>>> import numpy as np
>>> from numpy import linalg as LA
>>> np.set_printoptions(precision=2, suppress=True, linewidth=120)
>>> E = np.array([[1, -4, -3, 4, 4],
...     [-4, 5, 4, 1, 3],
...     [-3, 5, -1, 3, -4],
...     [3, 4, 4, -5, 3],
...     [5, -1, 0, -1, 0]])
>>> E[:, 0] = -2 * E[:, 4]
>>> E
array([[-8, -4, -3,  4,  4],
       [-6,  5,  4,  1,  3],
       [ 8,  5, -1,  3, -4],
       [-6,  4,  4, -5,  3],
       [ 0, -1,  0, -1,  0]])
>>> # looks like rank 4
>>> r = LA.matrix_rank(E)
>>> r
np.int64(4)
>>> ns = LA.svd(E)[2][r:].T
>>> np.round(E @ ns, 2) + 0
array([[0.],
       [0.],
       [0.],
       [0.],
       [0.]])
>>> LA.matrix_rank(E.T @ E), LA.matrix_rank(E @ E.T)
(np.int64(4), np.int64(4))
>>> [int(LA.matrix_rank(np.delete(E, i, axis=0))) for i in range(5)]
[4, 4, 4, 4, 4]
>>> LA.norm(E, axis=1)
array([11.  ,  9.33, 10.72, 10.1 ,  1.41])
>>> round(LA.norm(E[1], 1), 2), round(float(LA.norm(E[1], np.inf)), 2)
(np.float64(19.0), 6.0)
>>> LA.norm(E, axis=0)
array([14.14,  9.11,  6.48,  7.21,  7.07])
>>> np.round(LA.norm(E, 1), 2), np.round(LA.norm(E, np.inf), 2)
(np.float64(28.0), np.float64(23.0))
>>> round(LA.norm(E, 2), 2)
np.float64(16.1)
>>> round(float(LA.norm(E, "nuc")), 2)
35.26
>>> np.allclose(E @ E.T, E.T @ E)
False
>>> np.allclose(E, E.T)
False
>>> np.round(np.sort(np.abs(LA.eigvals(E))), 2) + 0
array([ 0.  ,  1.83,  8.68, 10.08, 10.08])
>>> round(np.abs(LA.eigvals(E)).max(), 2)
np.float64(10.08)
>>> LA.matrix_power(E, 4)
array([[-7418, -1551,  1135, -3320,  3709],
       [-1274,  5031,  4216, -3510,   637],
       [-3006,  -361, -3257,  8989,  1503],
       [ 4732,  4645,  4454, -6295, -2366],
       [ 1316,  -336,    -2,  -845,  -658]])
